$ ipython --no-banner

In [1]: import numpy as np

In [2]: import numpy.linalg as la

In [3]: np.set_printoptions(precision=3, suppress=True, linewidth=140, floatmode="fixed")

In [4]: feats = np.loadtxt("w.csv", delimiter=",")

In [5]: feats
Out[5]: 
array([[ 0.082, -0.115, -0.153, -0.500, -0.278, -1.019,  0.817],
       [-0.234,  0.987,  0.737, -0.232, -0.559,  0.384, -1.057],
       [-0.616,  0.534,  0.965,  1.440, -1.436, -0.021, -0.485],
       [ 0.406,  0.040,  0.633,  0.187, -0.223, -0.222, -0.400],
       [ 0.080, -0.262, -0.502,  0.613,  0.519, -0.347,  0.003],
       [-0.667, -0.618,  0.411,  1.445, -0.108,  0.032,  0.030],
       [ 0.122,  0.910,  0.377,  0.142,  0.216, -0.401,  0.115]])

In [6]: x0 = np.array([7, -5, -7, -4, -8, 2, -6])

In [7]: y = feats @ x0

In [8]: y
Out[8]: array([ -0.496,   0.778,  -5.141,   1.203,  -1.932,  -9.488, -10.123])

In [9]: la.solve(feats, 5 * y)
Out[9]: array([ 35.000, -25.000, -35.000, -20.000, -40.000,  10.000, -30.000])

In [10]: np.round(la.solve(feats.T, feats[2]), 3) + 0
Out[10]: array([0.000, 0.000, 1.000, 0.000, 0.000, 0.000, 0.000])

In [11]: la.solve(feats, y)
Out[11]: array([ 7.000, -5.000, -7.000, -4.000, -8.000,  2.000, -6.000])

In [12]: f = np.array([-8, -1, 9, -1, -3, -1, 2])

In [13]: out = feats + np.outer(f, np.eye(7)[4])

In [14]: la.matrix_rank(out - feats)
Out[14]: np.int64(1)

In [15]: out
Out[15]: 
array([[ 0.082, -0.115, -0.153, -0.500, -8.278, -1.019,  0.817],
       [-0.234,  0.987,  0.737, -0.232, -1.559,  0.384, -1.057],
       [-0.616,  0.534,  0.965,  1.440,  7.564, -0.021, -0.485],
       [ 0.406,  0.040,  0.633,  0.187, -1.223, -0.222, -0.400],
       [ 0.080, -0.262, -0.502,  0.613, -2.481, -0.347,  0.003],
       [-0.667, -0.618,  0.411,  1.445, -1.108,  0.032,  0.030],
       [ 0.122,  0.910,  0.377,  0.142,  2.216, -0.401,  0.115]])

In [16]: round(float(la.det(out) / la.det(feats)), 3), round(1 + la.solve(feats, f)[4], 3)
Out[16]: (-5.489, np.float64(-5.489))

In [17]: la.matrix_rank(la.inv(out) - la.inv(feats), tol=1e-8)
Out[17]: np.int64(1)

In [18]: O, Rm = la.qr(feats)

In [19]: np.abs(np.diag(Rm))
Out[19]: array([1.035, 1.597, 1.016, 1.278, 0.881, 1.077, 0.600])

In [20]: np.round(O.T @ O, 3) + 0
Out[20]: 
array([[1.000, 0.000, 0.000, 0.000, 0.000, 0.000, 0.000],
       [0.000, 1.000, 0.000, 0.000, 0.000, 0.000, 0.000],
       [0.000, 0.000, 1.000, 0.000, 0.000, 0.000, 0.000],
       [0.000, 0.000, 0.000, 1.000, 0.000, 0.000, 0.000],
       [0.000, 0.000, 0.000, 0.000, 1.000, 0.000, 0.000],
       [0.000, 0.000, 0.000, 0.000, 0.000, 1.000, 0.000],
       [0.000, 0.000, 0.000, 0.000, 0.000, 0.000, 1.000]])

In [21]: np.round(abs(Rm[0, 0]), 3), round(float(la.norm(feats[:, 0])), 3)
Out[21]: (np.float64(1.035), 1.035)

In [22]: X = np.loadtxt("dump.csv", delimiter=",")

In [23]: X
Out[23]: 
array([[ 3.719, -6.531,  2.638,  5.922, -0.260,  0.054],
       [ 1.243, -9.183,  4.061,  3.713,  1.969, -0.257],
       [-5.070, -9.576,  3.055, -2.402,  6.258, -1.418],
       [ 1.579, -5.146,  3.391,  1.943,  0.345,  0.647],
       [-1.013, -2.249, -1.466,  1.954,  1.967, -1.713],
       [-2.720,  3.109, -1.679, -3.950,  0.857, -0.167],
       [-1.337,  2.203,  1.286, -4.081, -0.622,  1.414],
       [-0.689, -6.716,  1.963,  1.955,  2.796, -0.800],
       [-0.944, -7.738,  4.477, -0.245,  2.612,  0.295],
       [ 3.503,  7.575, -1.109,  0.147, -5.000,  2.022],
       [-2.751, -5.158,  2.663, -2.191,  3.144, -0.091],
       [-3.782,  6.421, -2.849, -5.856,  0.015, -0.107],
       [-2.792, -3.787,  3.612, -4.278,  2.367,  0.725],
       [-1.645,  1.142,  3.611, -6.224, -0.405,  2.164],
       [-1.000, -2.490, -1.294,  1.971,  1.848, -1.847],
       [-2.566,  0.357,  3.079, -6.236,  0.674,  1.759]])

In [24]: out = X / np.sqrt((X ** 2).mean(axis=1, keepdims=True))

In [25]: out[6]
Out[25]: array([-0.626,  1.032,  0.602, -1.912, -0.291,  0.662])

In [26]: blk = np.stack([X, 2 * X, X[::-1]])

In [27]: (blk @ X.T).shape
Out[27]: (3, 16, 16)

In [28]: la.matrix_rank(blk)
Out[28]: array([6, 6, 6])

In [29]: np.einsum("bij,cij->bc", blk, blk)
Out[29]: 
array([[1121.442, 2242.884,  179.481],
       [2242.884, 4485.767,  358.963],
       [ 179.481,  358.963, 1121.442]])

In [30]: W0 = np.load("m.npy")

In [31]: W0
Out[31]: 
array([[ 0.500, -0.400,  1.000,  0.200, -0.100, -1.300],
       [ 0.100, -2.200, -1.300, -0.100,  0.500,  0.500],
       [-0.400,  0.200,  0.200, -0.200,  0.700,  0.000],
       [-0.900,  0.600, -0.100, -0.700, -0.200,  2.100],
       [ 0.800,  1.000,  0.200, -1.300, -1.700, -1.900],
       [-0.800,  0.100,  0.800,  0.900, -0.700, -0.400],
       [-1.700, -0.500, -0.400, -0.500,  0.000,  1.100]])

In [32]: x0 = np.array([1, 8, 9, 1, 4, 3])

In [33]: y = W0 @ x0

In [34]: b, lr = np.zeros(6), 1 / la.norm(W0, 2) ** 2

In [35]: for i in range(12):
    ...:     b -= lr * W0.T @ (W0 @ b - y)
    ...:     if i % 2 == 0: print(i, round(la.norm(W0 @ b - y), 3))
    ...: 
0 18.624
2 10.256
4 6.73
6 4.866
8 3.766
10 3.077

In [36]: b
Out[36]: array([-0.036,  8.611,  6.648,  2.467,  2.948,  2.195])
